$ python -q
>>> import numpy as np
>>> from numpy import linalg as LA
>>> np.set_printoptions(precision=2, suppress=True, linewidth=100)
>>> E = np.maximum(np.array([[1],
...     [0],
...     [1],
...     [1],
...     [2],
...     [2],
...     [2],
...     [0],
...     [0],
...     [0],
...     [0],
...     [1],
...     [0],
...     [1],
...     [1],
...     [0]]) @ np.array([[2, 2, -1, 2]]) + np.array([-2, 1, -1, -2]), 0)
>>> print(E)
[[0 3 0 0]
 [0 1 0 0]
 [0 3 0 0]
 [0 3 0 0]
 [2 5 0 2]
 [2 5 0 2]
 [2 5 0 2]
 [0 1 0 0]
 [0 1 0 0]
 [0 1 0 0]
 [0 1 0 0]
 [0 3 0 0]
 [0 1 0 0]
 [0 3 0 0]
 [0 3 0 0]
 [0 1 0 0]]
>>> Uu, sig, Vh = LA.svd(E)
>>> evecs = Vh[:(sig > 1e-8).sum()]
>>> rng = np.random.default_rng(819024)
>>> vec = E[12] + -2 * E[1] + rng.integers(2) * np.eye(4)[3]
>>> vec
array([ 0., -1.,  0.,  0.])
>>> LA.matrix_rank(np.vstack([E, vec]))
np.int64(2)
>>> np.allclose(evecs.T @ evecs @ vec, vec)
True
>>> out = E / np.sqrt((E ** 2).mean(axis=1, keepdims=True))
>>> LA.matrix_rank(E - E.mean(axis=1, keepdims=True))
np.int64(2)
>>> print(out[7])
[0. 2. 0. 0.]
>>> t3 = np.stack([E, -1 * E, E[::-1]])
>>> print(t3.shape)
(3, 16, 4)
>>> print((t3 @ E.T).shape)
(3, 16, 16)
>>> np.einsum("bij,cij->bc", t3, t3)
array([[ 160, -160,   88],
       [-160,  160,  -88],
       [  88,  -88,  160]])
>>> t3.sum(axis=0)
array([[0, 1, 0, 0],
       [0, 3, 0, 0],
       [0, 3, 0, 0],
       [0, 1, 0, 0],
       [0, 3, 0, 0],
       [0, 1, 0, 0],
       [0, 1, 0, 0],
       [0, 1, 0, 0],
       [0, 1, 0, 0],
       [2, 5, 0, 2],
       [2, 5, 0, 2],
       [2, 5, 0, 2],
       [0, 3, 0, 0],
       [0, 3, 0, 0],
       [0, 1, 0, 0],
       [0, 3, 0, 0]])
>>> LA.matrix_rank(t3.reshape(3, -1))
np.int64(2)
>>> theta = np.radians(90)
>>> r_ = np.eye(4)
>>> r_[0, 0] = r_[1, 1] = np.cos(theta)
>>> r_[0, 1], r_[1, 0] = -np.sin(theta), np.sin(theta)
>>> print(r_.round(2) + 0)
[[ 0. -1.  0.  0.]
 [ 1.  0.  0.  0.]
 [ 0.  0.  1.  0.]
 [ 0.  0.  0.  1.]]
>>> out = E @ r_.T
>>> np.allclose(E @ E.T, out @ out.T)
True
>>> print(round(LA.det(r_), 2), np.trace(r_))
1.0 2.0
>>> print(np.round(LA.svd(E, compute_uv=False), 2) + 0, np.round(LA.svd(out, compute_uv=False), 2) + 0)
[12.26  3.12  0.    0.  ] [12.26  3.12  0.    0.  ]
>>> np.abs(out - E).max(axis=0)
array([7., 3., 0., 0.])
>>> r = LA.matrix_rank(E)
>>> print(r)
2
>>> ns = LA.svd(E)[2][r:].T
>>> print(LA.matrix_rank(E.T @ E), LA.matrix_rank(E @ E.T))
2 2
>>> [int(LA.matrix_rank(E[:, :j + 1])) for j in range(4)]
[1, 2, 2, 2]
>>> np.allclose(E @ ns, 0)
True
>>> [int(LA.matrix_rank(E[:i])) for i in range(1, len(E) + 1)]
[1, 1, 1, 1, 2, 2, 2, 2, 2, 2, 2, 2, 2, 2, 2, 2]
>>> J = np.load("case8.npy")
>>> J
array([[0, 0, 1, 0, 1, 1, 1],
       [0, 0, 0, 0, 0, 0, 0],
       [1, 0, 0, 0, 1, 1, 1],
       [0, 0, 0, 0, 0, 0, 0],
       [1, 0, 1, 0, 0, 1, 1],
       [1, 0, 1, 0, 1, 0, 1],
       [1, 0, 1, 0, 1, 1, 0]])
>>> # column 3 repeats column 1
>>> w1 = np.array([[-3, 3], [2, 2], [-2, 1], [-1, 0], [0, -2], [-1, 1], [-3, 3]])
>>> c = np.array([-1, 5])
>>> H = np.maximum(J @ w1 + c, 0)
>>> (H > 0).astype(int)
array([[0, 1],
       [0, 1],
       [0, 1],
       [0, 1],
       [0, 1],
       [0, 1],
       [0, 1]])
>>> (H > 0).mean(axis=0)
array([0., 1.])
>>> Z = np.array([[2, 0], [1, 0]])
>>> (H @ Z).round(6).argmax(axis=1)
array([0, 0, 0, 0, 0, 0, 0])
>>> LA.matrix_rank(J, rtol=0.1)
np.int64(5)
>>> np.round(LA.norm(J, 2) / LA.norm(J), 2)
np.float64(0.89)
>>> np.round(LA.eigvalsh(J).min(), 2)
np.float64(-1.0)
>>> np.all(LA.eigvalsh(J) > 0)
np.False_
>>> X = np.load("a.npy")
>>> X
array([[ 0.44,  0.15, -0.46, -0.05, -0.36, -0.56,  0.36],
       [ 0.15,  0.96,  0.13,  0.01,  0.1 ,  0.15, -0.1 ],
       [-0.46,  0.13,  0.62, -0.04, -0.29, -0.46,  0.29],
       [-0.05,  0.01, -0.04,  1.  , -0.03, -0.05,  0.03],
       [-0.36,  0.1 , -0.29, -0.03,  0.77, -0.36,  0.23],
       [-0.56,  0.15, -0.46, -0.05, -0.36,  0.44,  0.36],
       [ 0.36, -0.1 ,  0.29,  0.03,  0.23,  0.36,  0.77]])
>>> C2 = X.T @ X
>>> np.allclose(C2, C2.T)
True
>>> LA.eigvalsh(C2)[::-1]
array([1., 1., 1., 1., 1., 1., 1.])
>>> LA.svd(X, compute_uv=False) ** 2
array([1., 1., 1., 1., 1., 1., 1.])
>>> LA.matrix_rank(C2)
np.int64(7)
>>> (X @ X.T).shape
(7, 7)
>>> arr = np.array([[0, 5, 5, 3], [5, 0, 4, 3], [5, 4, 4, 1], [3, 3, 1, 0]])
>>> # equal to its transpose
>>> vals, evecs = LA.eig(arr)
>>> np.round(arr @ evecs[:, 0] - vals[0] * evecs[:, 0], 2) + 0
array([0., 0., 0., 0.])
>>> np.sort(LA.eigvals(arr @ arr))
array([  0.32,  12.68,  26.18, 146.82])
>>> np.sort(LA.eigvals(LA.inv(arr)))
array([-0.28, -0.2 ,  0.08,  1.78])
>>> round(float(np.prod(vals)), 2)
124.0
>>> print(vals)
[12.12  0.56 -5.12 -3.56]
>>> t3 = np.stack([arr, -2 * arr, arr[::-1]])
>>> LA.matrix_rank(t3)
array([4, 4, 4])
>>> LA.det(t3)
array([ 124., 1984.,  124.])
>>> (t3 @ arr.T).shape
(3, 4, 4)
>>> t3.shape
(3, 4, 4)
>>> W0 = np.load("sample14.npy")
>>> W0
array([[2., 0., 0., 0.],
       [0., 1., 5., 4.],
       [0., 3., 5., 3.],
       [0., 5., 1., 3.]])
>>> # 2 groups of indices that never mix
>>> hat = np.triu(np.array([[0, 2, 4, 7], [2, 1, 2, 1], [7, 4, 2, 4], [8, 8, 6, 7]]), 1) + np.eye(4)
>>> out = hat @ W0 @ LA.inv(hat)
>>> np.poly(out)
array([  1., -11.,   3.,  76., -92.])
>>> out
array([[  2.,  45., -61., 226.],
       [  0.,  12.,  -8.,  33.],
       [  0.,  23., -37., 140.],
       [  0.,   5.,  -9.,  34.]])
>>> print(np.trace(out), np.trace(W0))
11.0 11.0
>>> print((W0 - W0.T) / 2)
[[ 0.   0.   0.   0. ]
 [ 0.   0.   1.  -0.5]
 [ 0.  -1.   0.   1. ]
 [ 0.   0.5 -1.   0. ]]
>>> LA.matrix_power(W0, 4)
array([[  16.,    0.,    0.,    0.],
       [   0., 3131., 3709., 3332.],
       [   0., 3435., 4159., 3723.],
       [   0., 2653., 3257., 2925.]])
>>> (W0 + W0.T) / 2
array([[2. , 0. , 0. , 0. ],
       [0. , 1. , 4. , 4.5],
       [0. , 4. , 5. , 2. ],
       [0. , 4.5, 2. , 3. ]])
>>> np.trace(W0)
np.float64(11.0)
>>> np.sort(np.abs(LA.eigvals(W0)))
array([ 1.68,  2.  ,  2.72, 10.04])
>>> np.sort(LA.eigvals(W0).real)
array([-2.72,  1.68,  2.  , 10.04])
>>> round(float(LA.det(W0)), 2)
-92.0
>>> out = np.array([[1, 1], [1, -1]])
>>> M = np.kron(out, np.kron(out, out))[rng.permutation(8)][:5]
>>> print(M)
[[ 1 -1 -1  1 -1  1  1 -1]
 [ 1 -1  1 -1  1 -1  1 -1]
 [ 1  1 -1 -1 -1 -1  1  1]
 [ 1 -1  1 -1 -1  1 -1  1]
 [ 1  1  1  1 -1 -1 -1 -1]]
>>> out = M[0, 0] * M[1:] - np.outer(M[1:, 0], M[0])
>>> out
array([[ 0,  0,  2, -2,  2, -2,  0,  0],
       [ 0,  2,  0, -2,  0, -2,  0,  2],
       [ 0,  0,  2, -2,  0,  0, -2,  2],
       [ 0,  2,  2,  0,  0, -2, -2,  0]])
>>> LA.matrix_rank(out), LA.matrix_rank(M)
(np.int64(4), np.int64(5))
>>> M[:, 0] / M[0, 0]
array([1., 1., 1., 1., 1.])
>>> M[4] @ M[0]
np.int64(0)
>>> round(float(LA.norm(M, "nuc")), 2)
14.14
>>> round(float(LA.norm(M) ** 2 / LA.norm(M, 2) ** 2), 2)
5.0
>>> LA.norm(M, axis=1).argmax()
np.int64(0)
>>> np.round(LA.norm(M[4], 1), 2), round(float(LA.norm(M[4], np.inf)), 2)
(np.float64(8.0), 1.0)
>>> out = np.array([[2, -1, 0],
...     [0, -3, -2],
...     [-1, 0, -2],
...     [-2, 2, 1],
...     [1, -3, -3],
...     [-3, 2, 3],
...     [-2, 0, 0],
...     [3, -2, 1]])
>>> M @ out
array([[-8, 11, 10],
       [ 2, -3, -8],
       [ 8, -7,  0],
       [ 4,  3,  6],
       [ 0,  1, -4]])
>>> np.einsum("ik,kj->ji", M, out)
array([[-8,  2,  8,  4,  0],
       [11, -3, -7,  3,  1],
       [10, -8,  0,  6, -4]])
>>> print(np.einsum("ik,kj->ij", M, out))
[[-8 11 10]
 [ 2 -3 -8]
 [ 8 -7  0]
 [ 4  3  6]
 [ 0  1 -4]]
>>> print(np.vstack([M, out.T]).shape)
(8, 8)
>>> vec = np.array([-4, -5, 4, -4, 9, 7, -2, -9])
>>> M * vec
array([[-4,  5, -4, -4, -9,  7, -2,  9],
       [-4,  5,  4,  4,  9, -7, -2,  9],
       [-4, -5, -4,  4, -9, -7, -2, -9],
       [-4,  5,  4,  4, -9,  7,  2, -9],
       [-4, -5,  4, -4, -9, -7,  2,  9]])
>>> print(LA.norm(M @ vec) <= LA.norm(M, 2) * LA.norm(vec) + 1e-9)
True
>>> M @ np.ones(8)
array([0., 0., 0., 0., 0.])
>>> data = np.load("mat.npy")
>>> print(data)
[[ 10 -11  -4]
 [-11  19   5]
 [ -4   5   6]]
>>> np.round(LA.norm(data[2] - data[1]), 2)
np.float64(15.68)
>>> data[2] @ data[1]
np.int64(169)
>>> round(LA.norm(data, 2), 2)
np.float64(28.22)
>>> print(np.round(LA.norm(data, 1), 2), round(float(LA.norm(data, np.inf)), 2))
35.0 35.0
>>> print(np.round(LA.norm(data[2], 1), 2), np.round(LA.norm(data[2], np.inf), 2))
15.0 6.0
>>> LA.norm(data, axis=1)
array([15.39, 22.52,  8.77])
>>> vals, evecs = LA.eig(data)
>>> np.round(data @ evecs[:, 0] - vals[0] * evecs[:, 0], 2) + 0
array([0., 0., 0.])
>>> np.round(np.prod(vals), 2)
np.float64(300.0)
>>> np.sort(LA.eigvals(data @ data))
array([  6.05,  18.68, 796.27])
>>> out = np.array([[4, 0, 0], [5, 3, 0], [1, 1, 0]])
>>> data @ out
array([[-19, -37,   0],
       [ 56,  62,   0],
       [ 15,  21,   0]])
>>> Lm = LA.cholesky(data)
>>> print(Lm)
[[ 3.16  0.    0.  ]
 [-3.48  2.63  0.  ]
 [-1.26  0.23  2.09]]
>>> Lm @ Lm.T
array([[ 10., -11.,  -4.],
       [-11.,  19.,   5.],
       [ -4.,   5.,   6.]])
>>> np.diag(Lm) ** 2
array([10.  ,  6.9 ,  4.35])
>>> Q, r_ = LA.qr(data)
>>> print(np.abs(np.diag(r_)))
[15.39  4.7   4.15]
>>> r_
array([[-15.39,  22.02,   7.73],
       [  0.  ,  -4.7 ,   0.26],
       [  0.  ,   0.  ,   4.15]])
>>> print(Q)
[[-0.65 -0.7   0.29]
 [ 0.71 -0.69 -0.08]
 [ 0.26  0.15  0.95]]
>>> np.allclose(r_.T @ r_, data.T @ data)
True
>>> round(float(np.trace(Q @ Q.T)), 2)
3.0
>>> Q.shape, r_.shape
((3, 3), (3, 3))
>>> np.round(Q.T @ Q, 2) + 0
array([[1., 0., 0.],
       [0., 1., 0.],
       [0., 0., 1.]])
>>> out = np.array([[3, 2, 0, 0], [2, 2, 0, 0], [0, 1, 0, 1], [1, 2, 0, 3], [0, 3, 3, 3]])
>>> m1 = out.T @ out
>>> m1
array([[14, 12,  0,  3],
       [12, 22,  9, 16],
       [ 0,  9,  9,  9],
       [ 3, 16,  9, 19]])
>>> m1 @ m1
array([[349, 480, 135, 291],
       [480, 965, 423, 773],
       [135, 423, 243, 396],
       [291, 773, 396, 707]])
>>> vec = np.array([0, -1, 2, 5])
>>> y = m1 @ vec
>>> c, lr = np.zeros(4), 1 / LA.norm(m1, 2) ** 2
>>> for i in range(30):
...     c -= lr * m1.T @ (m1 @ c - y)
...     if i % 10 == 0: print(i, round(LA.norm(m1 @ c - y), 2))
... 
0 43.24
10 14.17
20 6.62
>>> round(float(LA.cond(m1)), 2)
152.48
